$ python3 -q
>>> import numpy as np
>>> from numpy import linalg as LA
>>> np.set_printoptions(precision=3, suppress=True, linewidth=140)
>>> K = np.load("x.npy")
>>> K
array([[ 1.1,  0.1,  1. , -0.4],
       [ 1. , -0.6,  0.4, -0.8],
       [-1.5,  0. ,  0.6,  0.7],
       [ 0.1, -0.7,  0.2, -0.6],
       [ 0.2,  0.3,  0.3, -1. ],
       [-0.4, -0.4,  0.5,  1. ],
       [-0.8,  0.3,  1.1,  0.2],
       [-0.1, -1. ,  0.6, -0.1],
       [ 0.1, -0.5, -1.8,  1.4],
       [ 2. , -1.5,  0.7,  0. ],
       [ 5.5,  4. , -4. , -1. ],
       [ 0.3, -0.4, -1.7, -0.3],
       [ 1.1, -0.4,  1.2, -2.1],
       [-0.9,  0. , -0.6, -1.7],
       [-0.3, -1.2, -0.5,  0. ],
       [-0.4, -0.2, -0.1, -1.4],
       [ 1.4,  0.7, -0.5, -2.2],
       [ 1.2, -0.4, -0.6,  0.3],
       [ 0. , -0.2,  1. ,  0.8],
       [-0.1, -0.9, -0.3, -0.5],
       [ 0.9, -0.8,  0.9,  0.6],
       [ 0.5,  0.3,  1.9, -0.6],
       [ 0.6, -1.7, -0.4, -0.1],
       [-1.2, -0.3, -0.8,  0.2],
       [-0.3,  1.5, -0.8,  1.4],
       [ 0.9,  0.3,  0.1, -1.6],
       [ 1.6, -0.3,  2.2,  0.1],
       [-0.3, -1.1, -1.9, -1.1],
       [ 0. ,  0.8,  0.4,  0.4]])
>>> proj = K @ LA.solve(K.T @ K, K.T)
>>> np.round(LA.eigvalsh(proj), 3) + 0
array([0., 0., 0., 0., 0., 0., 0., 0., 0., 0., 0., 0., 0., 0., 0., 0., 0., 0., 0., 0., 0., 0., 0., 0., 0., 1., 1., 1., 1.])
>>> proj @ K[:, 2]
array([ 1. ,  0.4,  0.6,  0.2,  0.3,  0.5,  1.1,  0.6, -1.8,  0.7, -4. , -1.7,  1.2, -0.6, -0.5, -0.1, -0.5, -0.6,  1. , -0.3,  0.9,  1.9,
       -0.4, -0.8, -0.8,  0.1,  2.2, -1.9,  0.4])
>>> np.trace(proj)
np.float64(4.0)
>>> np.allclose(proj @ proj, proj)
True
>>> out = np.c_[K[:, :1] @ np.array([[0]]), np.array([-3, -1, -2, -3, 5, 4, -2, -5, -4, -2, -5, 4, 3, -4, -3, -4, 3, -1, -4, 3, -5, -1, 3, -2, -1, 0, 2, -5, 1])]
>>> out
array([[ 0., -3.],
       [ 0., -1.],
       [ 0., -2.],
       [ 0., -3.],
       [ 0.,  5.],
       [ 0.,  4.],
       [ 0., -2.],
       [ 0., -5.],
       [ 0., -4.],
       [ 0., -2.],
       [ 0., -5.],
       [ 0.,  4.],
       [ 0.,  3.],
       [ 0., -4.],
       [ 0., -3.],
       [ 0., -4.],
       [ 0.,  3.],
       [ 0., -1.],
       [ 0., -4.],
       [ 0.,  3.],
       [ 0., -5.],
       [ 0., -1.],
       [ 0.,  3.],
       [ 0., -2.],
       [ 0., -1.],
       [ 0.,  0.],
       [ 0.,  2.],
       [ 0., -5.],
       [ 0.,  1.]])
>>> LA.matrix_rank(out)
np.int64(1)
>>> LA.matrix_rank(np.c_[K, out])
np.int64(5)
>>> x = np.array([1, 3, 1, 2])
>>> target = K @ x
>>> coef, lr = np.zeros(4), 1 / LA.norm(K, 2) ** 2
>>> for i in range(20):
...     coef -= lr * K.T @ (K @ coef - target)
...     if i % 5 == 0: print(i, round(LA.norm(K @ coef - target), 3))
... 
0 12.589
5 1.976
10 0.343
15 0.07
>>> round(float(LA.cond(K)), 3)
2.085
>>> Ac = K - K.mean(axis=0)
>>> evecs = LA.svd(Ac)[2][:1]
>>> out = Ac - Ac @ evecs.T @ evecs
>>> np.cov(Ac @ evecs.T, rowvar=False)
array(2.679)
>>> out.std(axis=0)
array([0.704, 0.684, 0.87 , 0.899])
>>> round(LA.norm(out) / LA.norm(Ac), 3)
np.float64(0.703)
>>> f = np.array([0, 0, 3])
>>> np.correlate(K[26], K[14], "full")
array([ 0.  , -0.8 , -1.77, -1.22, -2.6 , -0.78, -0.03])
>>> np.convolve(K[26], f)
array([ 0. ,  0. ,  4.8, -0.9,  6.6,  0.3])
>>> np.polyval(f, K[26])
array([3., 3., 3., 3.])
>>> X = np.array([[1, 0, -2, 0], [0, 1, 0, -3], [1, 0, -2, 0], [0, -1, 0, -3]])
>>> X
array([[ 1,  0, -2,  0],
       [ 0,  1,  0, -3],
       [ 1,  0, -2,  0],
       [ 0, -1,  0, -3]])
>>> left, sv, VT = LA.svd(X)
>>> np.argmax(sv[:-1] / (sv[1:] + 1e-6)) + 1
np.int64(3)
>>> out = left[:, :3] @ np.diag(sv[:3]) @ VT[:3]
>>> round(LA.norm(X - out, 2), 3), round(float(sv[3]), 3)
(np.float64(0.0), 0.0)
>>> LA.matrix_rank(X, rtol=0.05)
np.int64(3)
>>> X @ X
array([[-1,  0,  2,  0],
       [ 0,  4,  0,  6],
       [-1,  0,  2,  0],
       [ 0,  2,  0, 12]])
>>> np.round(LA.det(X), 3)
np.float64(0.0)
>>> np.sort(LA.eigvals(X).real)
array([-3.646, -1.   ,  0.   ,  1.646])
